$ python3 -q
>>> import numpy as np
>>> from numpy import linalg as LA
>>> np.set_printoptions(precision=4, suppress=True, linewidth=120)
>>> tidy = lambda a: np.round(a, 4) + 0
>>> A = np.array([[-2.0, -3.0, -3.0, 0.0],
...     [-3.0, -2.0, -3.0, 0.0],
...     [-3.0, -3.0, -2.0, 0.0],
...     [0.0, 0.0, 0.0, -2.0]])
>>> A
array([[-2., -3., -3.,  0.],
       [-3., -2., -3.,  0.],
       [-3., -3., -2.,  0.],
       [ 0.,  0.,  0., -2.]])
>>> def softmax(z):
...     e = np.exp(z - z.max(axis=-1, keepdims=True))
...     return e / e.sum(axis=-1, keepdims=True)
... 
>>> tidy(softmax(10 * A[1]))
array([0., 0., 0., 1.])
>>> tidy(softmax(A[1] + -3))
array([0.0403, 0.1096, 0.0403, 0.8098])
>>> scores = A @ A.T / np.sqrt(4)
>>> tidy(softmax(scores))
array([[0.4519, 0.2741, 0.2741, 0.    ],
       [0.2741, 0.4519, 0.2741, 0.    ],
       [0.2741, 0.2741, 0.4519, 0.    ],
       [0.0963, 0.0963, 0.0963, 0.7112]])
>>> tidy(softmax(scores + np.triu(np.full(scores.shape, -np.inf), 1)))
array([[1.    , 0.    , 0.    , 0.    ],
       [0.3775, 0.6225, 0.    , 0.    ],
       [0.2741, 0.2741, 0.4519, 0.    ],
       [0.0963, 0.0963, 0.0963, 0.7112]])
>>> np.flatnonzero(LA.matrix_power((A != 0) + (A.T != 0) + np.eye(4), 4)[1])
array([0, 1, 2])
>>> (A != 0).astype(int)
array([[1, 1, 1, 0],
       [1, 1, 1, 0],
       [1, 1, 1, 0],
       [0, 0, 0, 1]])
>>> np.allclose(A @ A.T, A.T @ A)
True
>>> tidy(LA.matrix_power(A, 3))
array([[-170., -171., -171.,    0.],
       [-171., -170., -171.,    0.],
       [-171., -171., -170.,    0.],
       [   0.,    0.,    0.,   -8.]])
>>> np.allclose(A, A.T)
True
>>> r0 = np.array([-7, -4, 7, 2])
>>> other = A + np.outer(r0, np.eye(4)[0])
>>> LA.matrix_rank(other - A)
np.int64(1)
>>> mat = np.loadtxt("m.csv", delimiter=",")
>>> mat
array([[0., 0., 0., 1., 1.],
       [0., 0., 0., 0., 1.],
       [0., 0., 0., 1., 0.],
       [1., 0., 1., 0., 0.],
       [1., 1., 0., 0., 0.]])
>>> # symmetric
>>> other = mat / np.sqrt((mat ** 2).mean(axis=1, keepdims=True))
>>> tidy(LA.norm(other, axis=1))
array([2.2361, 2.2361, 2.2361, 2.2361, 2.2361])
>>> LA.matrix_rank(mat - mat.mean(axis=1, keepdims=True))
np.int64(4)
>>> O = A.astype(float).copy()
>>> for j in range(4):
...     O[:, j] -= O[:, :j] @ (O[:, :j].T @ O[:, j])
...     O[:, j] /= LA.norm(O[:, j])
... 
>>> tidy(O.T @ A)
array([[4.6904, 4.4772, 4.4772, 0.    ],
       [0.    , 1.3981, 0.6828, 0.    ],
       [0.    , 0.    , 1.22  , 0.    ],
       [0.    , 0.    , 0.    , 2.    ]])
>>> tidy(O)
array([[-0.4264, -0.7803, -0.4575,  0.    ],
       [-0.6396,  0.6177, -0.4575,  0.    ],
       [-0.6396, -0.0975,  0.7625,  0.    ],
       [ 0.    ,  0.    ,  0.    , -1.    ]])
>>> ev, V = LA.eigh(mat)
>>> tidy(V.T @ V)
array([[1., 0., 0., 0., 0.],
       [0., 1., 0., 0., 0.],
       [0., 0., 1., 0., 0.],
       [0., 0., 0., 1., 0.],
       [0., 0., 0., 0., 1.]])
>>> np.unique(ev.round(6) + 0, return_counts=True)[1]
array([1, 1, 1, 1, 1])
>>> tidy(ev)
array([-1.7321, -1.    ,  0.    ,  1.    ,  1.7321])
>>> np.abs(V[:, -1]).round(6).argmax()
np.int64(0)
>>> tidy(V @ np.diag(ev) @ V.T)
array([[0., 0., 0., 1., 1.],
       [0., 0., 0., 0., 1.],
       [0., 0., 0., 1., 0.],
       [1., 0., 1., 0., 0.],
       [1., 1., 0., 0., 0.]])
>>> (ev > 1e-8).sum(), (ev < -1e-8).sum()
(np.int64(2), np.int64(2))
>>> w1 = np.array([[-3, 1, 0, 3, 1, 3],
...     [3, -2, 3, 2, 3, 0],
...     [-1, 2, -1, -1, 2, 2],
...     [-2, 0, 1, 0, -3, -2],
...     [-3, 2, -3, 0, 0, -1]])
>>> beta = np.array([1, 1, -2, -1, -2, 0])
>>> act = np.maximum(mat @ w1 + beta, 0)
>>> act
array([[0., 3., 0., 0., 0., 0.],
       [0., 3., 0., 0., 0., 0.],
       [0., 1., 0., 0., 0., 0.],
       [0., 4., 0., 1., 1., 5.],
       [1., 0., 1., 4., 2., 3.]])
>>> LA.matrix_rank(act)
np.int64(3)
>>> (act > 0).mean(axis=0)
array([0.2, 0.8, 0.2, 0.4, 0.4, 0.4])
>>> basis = np.array([[1, -1, -1],
...     [-2, -2, -1],
...     [-1, 2, -2],
...     [2, -1, 1],
...     [0, 2, 2],
...     [0, -2, 2]])
>>> w1 @ basis
array([[  1,  -6,  13],
       [  8,  11,   1],
       [ -6,  -4,   8],
       [ -3,   2, -10],
       [ -4,  -5,   5]])
>>> act @ basis
array([[ -6.,  -6.,  -3.],
       [ -6.,  -6.,  -3.],
       [ -2.,  -2.,  -1.],
       [ -6., -17.,   9.],
       [  8.,  -5.,  11.]])
>>> arr = np.array([[0, 0, 0, 0], [0, -1, 0, 0], [0, 0, -2, 0], [0, 0, 0, 2]])
>>> # rank 3
>>> left, sv, Vh = LA.svd(arr)
>>> V = Vh[:(sv > 1e-8).sum()]
>>> rng = np.random.default_rng(59730)
>>> x = arr[1] + -2 * arr[0] + rng.integers(2) * np.eye(4)[0]
>>> x
array([ 0., -1.,  0.,  0.])
>>> LA.matrix_rank(np.vstack([arr, x]))
np.int64(3)
>>> np.diag(V.T @ V)
array([0., 1., 1., 1.])
>>> V.T @ V
array([[0., 0., 0., 0.],
       [0., 1., 0., 0.],
       [0., 0., 1., 0.],
       [0., 0., 0., 1.]])
>>> np.allclose(V.T @ V @ x, x)
True
>>> left, sv, Vh = LA.svd(arr)
>>> sv
array([2., 2., 1., 0.])
>>> other = left[:, :3] @ np.diag(sv[:3]) @ Vh[:3]
>>> np.abs(arr - other).max()
np.float64(0.0)
>>> LA.matrix_rank(other)
np.int64(3)
>>> tidy(LA.eigvalsh(arr).min())
np.float64(-2.0)
>>> ev, V = LA.eigh(arr)
>>> x = np.array([4, 7, 7, 3])
>>> (np.sign(V[:, -1].round(6)) == np.sign(V[0, -1].round(6))).astype(int)
array([1, 1, 1, 0])
>>> X = np.loadtxt("w.csv", delimiter=",")
>>> tidy(X)
array([[-0.584 , -0.3976, -0.2384, -0.3051, -0.5925],
       [-0.4867, -0.3803, -0.1599,  0.0615,  0.7676],
       [-0.5191,  0.7656, -0.2728,  0.2632, -0.0278],
       [ 0.0324,  0.3243, -0.0561, -0.912 ,  0.2426],
       [-0.3893,  0.078 ,  0.9165, -0.0461, -0.0135]])
>>> # columns are unit length and at right angles
>>> hat = np.triu(np.array([[-1, 2, -2, 0, -2],
...     [2, 2, 1, -1, 2],
...     [0, -1, -1, 1, -1],
...     [-2, 1, -1, 2, 1],
...     [-1, 2, 0, -2, 0]]), 1) + np.eye(5)
>>> other = hat @ X @ LA.inv(hat)
>>> tidy(LA.det(other))
np.float64(1.0)
>>> tidy(np.trace(other)), tidy(np.trace(X))
(np.float64(-2.1627), np.float64(-2.1627))
>>> idx = rng.permutation(5)
>>> idx
array([2, 0, 1, 3, 4])
>>> other = X[idx][:, idx]
>>> tidy(other)
array([[-0.2728, -0.5191,  0.7656,  0.2632, -0.0278],
       [-0.2384, -0.584 , -0.3976, -0.3051, -0.5925],
       [-0.1599, -0.4867, -0.3803,  0.0615,  0.7676],
       [-0.0561,  0.0324,  0.3243, -0.912 ,  0.2426],
       [ 0.9165, -0.3893,  0.078 , -0.0461, -0.0135]])
>>> np.allclose(other, X)
False
>>> t3 = np.stack([arr, 5 * arr, arr[::-1]])
>>> (t3 @ arr.T).shape
(3, 4, 4)
>>> t3.shape
(3, 4, 4)
>>> np.einsum("bij,cij->bc", t3, t3)
array([[  9,  45,   0],
       [ 45, 225,   0],
       [  0,   0,   9]])
>>> r0, r1 = X[4], X[0]
>>> tidy(r0 @ r1)
np.float64(0.0)
>>> pr = (r0 @ r1) / (r0 @ r0) * r0
>>> tidy(r1 - pr)
array([-0.584 , -0.3976, -0.2384, -0.3051, -0.5925])
>>> tidy(pr)
array([0., 0., 0., 0., 0.])
>>> tidy(LA.norm(r0 + r1) ** 2 + LA.norm(r0 - r1) ** 2)
np.float64(4.0)
>>> idx = rng.integers(0, 3, 5)
>>> W0 = np.triu((idx[:, None] == idx) & (rng.random((5, 5)) < 0.8), 1).astype(int)
>>> W0 += W0.T
>>> W0
array([[0, 1, 0, 0, 0],
       [1, 0, 0, 0, 0],
       [0, 0, 0, 0, 1],
       [0, 0, 0, 0, 0],
       [0, 0, 1, 0, 0]])
>>> ev, V = LA.eigh(W0)
>>> x = np.array([-2, -2, 2, 0, -2])
>>> tidy(LA.eigvalsh(W0[1:, 1:]))
array([-1.,  0.,  0.,  1.])
>>> x @ W0 @ x
np.int64(0)
>>> x @ W0 @ x / (x @ x), ev[0], ev[-1]
(np.float64(0.0), np.float64(-1.0), np.float64(1.0))
>>> tidy(V * np.abs(ev) @ V.T)
array([[1., 0., 0., 0., 0.],
       [0., 1., 0., 0., 0.],
       [0., 0., 1., 0., 0.],
       [0., 0., 0., 0., 0.],
       [0., 0., 0., 0., 1.]])
>>> np.abs(W0).sum(axis=1).max(), np.abs(ev).max()
(np.int64(1), np.float64(1.0))
>>> idx = rng.permutation(5)
>>> idx
array([4, 3, 0, 2, 1])
>>> other = W0[idx][:, idx]
>>> np.allclose(other, W0)
False
>>> other
array([[0, 0, 0, 1, 0],
       [0, 0, 0, 0, 0],
       [0, 0, 0, 0, 1],
       [1, 0, 0, 0, 0],
       [0, 0, 1, 0, 0]])
>>> tidy(LA.norm(W0, axis=0))
array([1., 1., 1., 0., 1.])
>>> W0 @ W0.T
array([[1, 0, 0, 0, 0],
       [0, 1, 0, 0, 0],
       [0, 0, 1, 0, 0],
       [0, 0, 0, 0, 0],
       [0, 0, 0, 0, 1]])
>>> m1 = np.loadtxt("data.csv", delimiter=",")
>>> m1
array([[ 8.05, -7.  ,  3.  ],
       [ 8.  , -0.95,  5.  ],
       [ 8.  , -7.  ,  3.05]])
>>> left, sv, Vh = LA.svd(m1)
>>> np.argmax(sv[:-1] / (sv[1:] + 1e-6)) + 1
np.int64(2)
>>> tidy(sv)
array([17.6562,  4.8231,  0.0473])
>>> other = left[:, :2] @ np.diag(sv[:2]) @ Vh[:2]
>>> LA.matrix_rank(m1, rtol=0.05)
np.int64(2)
>>> other = np.array([[-3, 1], [3, -1], [-2, -3]])
>>> tidy(np.einsum("ik,kj->ji", m1, other))
array([[-51.15, -36.85, -51.1 ],
       [  6.05,  -6.05,   5.85]])
>>> other @ m1
Traceback (most recent call last):
  File "<python-input-115>", line 1, in <module>
    other @ m1
    ~~~~~~^~~~
ValueError: matmul: Input operand 1 has a mismatch in its core dimension 0, with gufunc signature (n?,k),(k,m?)->(n?,m?) (size 3 is different from 2)
>>> tidy(other.T @ m1.T)
array([[-51.15, -36.85, -51.1 ],
       [  6.05,  -6.05,   5.85]])
>>> w1 = np.array([[6, 6, 1, 2, 5, 5], [7, 8, 2, 4, 4, 7], [9, 0, 0, 8, 8, 6]])
>>> beta = np.array([0, 0, 2, 1, 0, 0])
>>> act = np.maximum(m1 @ w1 + beta, 0)
>>> tidy((act > 0).mean(axis=0))
array([1.    , 0.3333, 0.3333, 1.    , 1.    , 1.    ])
>>> (act > 0).astype(int)
array([[1, 0, 0, 1, 1, 1],
       [1, 1, 1, 1, 1, 1],
       [1, 0, 0, 1, 1, 1]])
>>> basis = np.array([[3, -1, -3],
...     [-4, 0, 2],
...     [-4, 4, 2],
...     [-2, -4, 5],
...     [-1, 2, -3],
...     [2, -5, 4]])
>>> w1 @ basis
array([[ -9, -25,  11],
       [-17, -42,  35],
       [ 15, -55,  13]])
>>> tidy(act @ basis)
array([[  34.95,  -52.45,  -85.15],
       [   9.15, -431.1 ,  128.75],
       [  34.75,  -53.75,  -84.35]])
>>> (act @ basis).round(6).argmax(axis=1)
array([0, 2, 0])
>>> r0 = np.array([0, -1, 1])
>>> other = m1 + np.outer(r0, np.eye(3)[1])
>>> LA.matrix_rank(LA.inv(other) - LA.inv(m1), tol=1e-8)
np.int64(1)
>>> LA.matrix_rank(other - m1)
np.int64(1)
>>> r0 = np.array([1, 1, 3])
>>> tidy(np.correlate(m1[2], m1[0], "full"))
array([ 24.    , -77.    , 122.55  , -77.7   ,  24.5525])
>>> tidy(np.cross(m1[2, :3], m1[0, :3]))
array([0.35  , 0.5525, 0.35  ])
>>> K = np.array([[1, 0, 0, 0, 0, 0],
...     [1, 1, 0, 0, 0, 0],
...     [3, 1, 1, 0, 0, 0],
...     [2, 3, 1, 1, 0, 0],
...     [2, 2, 0, 3, 1, 0],
...     [0, 1, 3, 0, 0, 1]])
>>> K
array([[1, 0, 0, 0, 0, 0],
       [1, 1, 0, 0, 0, 0],
       [3, 1, 1, 0, 0, 0],
       [2, 3, 1, 1, 0, 0],
       [2, 2, 0, 3, 1, 0],
       [0, 1, 3, 0, 0, 1]])
>>> LA.matrix_rank(K - K[0, 0] * np.eye(6))
np.int64(4)
>>> [int(LA.matrix_rank(LA.matrix_power(K, p))) for p in range(1, 7)]
[6, 6, 6, 6, 6, 6]
>>> K @ K
array([[ 1,  0,  0,  0,  0,  0],
       [ 2,  1,  0,  0,  0,  0],
       [ 7,  2,  1,  0,  0,  0],
       [10,  7,  2,  1,  0,  0],
       [12, 13,  3,  6,  1,  0],
       [10,  5,  6,  0,  0,  1]])
>>> np.prod(np.diag(K)), tidy(LA.det(K))
(np.int64(1), np.float64(1.0))
>>> tidy(np.abs(LA.eigvals(K)).max())
np.float64(1.0)
>>> np.allclose(K @ K.T, K.T @ K)
False
>>> (K - K.T) / 2
array([[ 0. , -0.5, -1.5, -1. , -1. ,  0. ],
       [ 0.5,  0. , -0.5, -1.5, -1. , -0.5],
       [ 1.5,  0.5,  0. , -0.5,  0. , -1.5],
       [ 1. ,  1.5,  0.5,  0. , -1.5,  0. ],
       [ 1. ,  1. ,  0. ,  1.5,  0. ,  0. ],
       [ 0. ,  0.5,  1.5,  0. ,  0. ,  0. ]])
